$ python -q
>>> import numpy as np
>>> np.set_printoptions(suppress=True, linewidth=160)
>>> J = np.load("block0.npy")
>>> J
array([[-29.2,   4.5,  28.4,  11.1],
       [-30.2,   2.6,  29. ,  12.8],
       [  0.3, -11.7, -25.6,  -2.9],
       [-30.5,   4.5,  28.8,  12. ],
       [ -1.4, -12.8,   2.3,  42.8],
       [  0.7, -10.7, -24.6,  -2.3],
       [-30.4,   4.7,  26.4,  10.9],
       [-29.1,   3.7,  27.7,  11.2],
       [ -0.9, -14.9,   2. ,  43.6],
       [  1.5, -15.9,   0.4,  42.8],
       [  0.8, -13.7,   0.1,  45.5],
       [-28.9,   3.1,  30.2,  12.2],
       [  0.3, -12.7,  -0.8,  44.7],
       [-29.6,   2.7,  28.4,  13. ],
       [  2.6, -13.7,   1. ,  45. ],
       [  2.5,  -9.8, -23. ,  -1.5],
       [-29.6,   3.1,  27.7,  11.6],
       [ -1.1, -10.8, -23.5,  -2.2],
       [  1.3, -13.3,  -0.6,  46. ],
       [-31.8,   5.5,  28.2,  12.4],
       [ -0.7, -12.3,  -0.4,  44.3],
       [ -1. ,  -8.3, -24.3,  -1.2],
       [ -0.5, -15.3,   0.6,  45.3],
       [-31.2,   4. ,  27.6,  11.8],
       [-31.7,   2.9,  26.8,  12.2],
       [ -0.3,  -9.4, -22.4,  -0.3],
       [-31.9,   4.6,  28.2,  11. ]])
>>> vec = np.array([2, 1, 1, -1])
>>> y = J @ vec
>>> np.round(np.linalg.lstsq(J, y)[0], 1)
array([ 2.,  1.,  1., -1.])
>>> rng = np.random.default_rng(406)
>>> y = y + 0.1 * rng.normal(size=27)
>>> y.round(1)
array([-36.4, -41.7, -33.9, -39.8, -56.2, -31.4, -40.5, -38. , -58.4, -55.2, -57.4, -36.8, -57.6, -41.2, -52.3, -26.1, -40. , -34.2, -57.2, -42.4, -58.2,
       -33.3, -61. , -42.6, -46.1, -32.1, -42.1])
>>> beta, *_ = np.linalg.lstsq(J, y)
>>> beta.round()
array([ 2.,  1.,  1., -1.])
>>> A = np.load("run8.npy")
>>> A
array([[ 0.7, -0.6, -0.9, -0.4,  0.8],
       [-0.6, -2.4,  0.2, -0.2,  0. ],
       [ 0.2,  0.6,  3. ,  0.6, -0.7],
       [ 0.9,  0. , -0.5, -0.5,  0.6],
       [-1.1,  3.6, -1.9, -0.1,  0.6]])
>>> vec = np.array([3, 0, 4, 7, 5])
>>> y = A @ vec
>>> beta, lr = np.zeros(5), 1 / np.linalg.norm(A, 2) ** 2
>>> for i in range(30):
...     beta -= lr * A.T @ (A @ beta - y)
...     if i % 10 == 0: print(i, round(np.linalg.norm(A @ beta - y), 1))
... 
0 7.5
10 2.2
20 1.6
>>> round(float(np.linalg.cond(A)), 1)
28.0
>>> beta.round(1)
array([3.1, 0.6, 4. , 0.3, 0.4])
